$ ipython --no-banner

In [1]: import numpy as np

In [2]: np.set_printoptions(precision=2, suppress=True, linewidth=120, legacy="1.25")

In [3]: def tidy(a):
   ...:     return np.round(a, 2) + 0
   ...: 

In [4]: J = np.load("arr.npy")

In [5]: tidy(J)
Out[5]: 
array([[ 0.94, -0.17, -0.29],
       [-0.17,  0.49, -0.86],
       [-0.29, -0.86, -0.43]])

In [6]: # symmetric, so the eigenvalues are real

In [7]: rng = np.random.default_rng(2552)

In [8]: labels = rng.permutation(3)

In [9]: labels
Out[9]: array([0, 1, 2])

In [10]: out = J[labels][:, labels]

In [11]: tidy(out)
Out[11]: 
array([[ 0.94, -0.17, -0.29],
       [-0.17,  0.49, -0.86],
       [-0.29, -0.86, -0.43]])

In [12]: w, evecs = np.linalg.eigh(out)

In [13]: tidy(np.linalg.svd(out, compute_uv=False))
Out[13]: array([1., 1., 1.])

In [14]: tidy(np.linalg.eigvalsh(out @ out))
Out[14]: array([1., 1., 1.])

In [15]: tidy(np.linalg.eigvalsh(out + 5 * np.eye(3)))
Out[15]: array([4., 6., 6.])

In [16]: (w > 1e-8).sum(), (w < -1e-8).sum()
Out[16]: (2, 1)

In [17]: print(w.sum(), np.trace(out))
1.0 1.0

In [18]: tidy(w)
Out[18]: array([-1.,  1.,  1.])

In [19]: np.unique(w.round(6) + 0, return_counts=True)[1]
Out[19]: array([1, 2])

In [20]: vec = np.array([0, 0, 2])

In [21]: y = J @ vec

In [22]: tidy(y)
Out[22]: array([-0.57, -1.71, -0.86])

In [23]: print(tidy(np.linalg.solve(J, J[:, 0])))
[1. 0. 0.]

In [24]: tidy(np.linalg.solve(J, y))
Out[24]: array([0., 0., 2.])
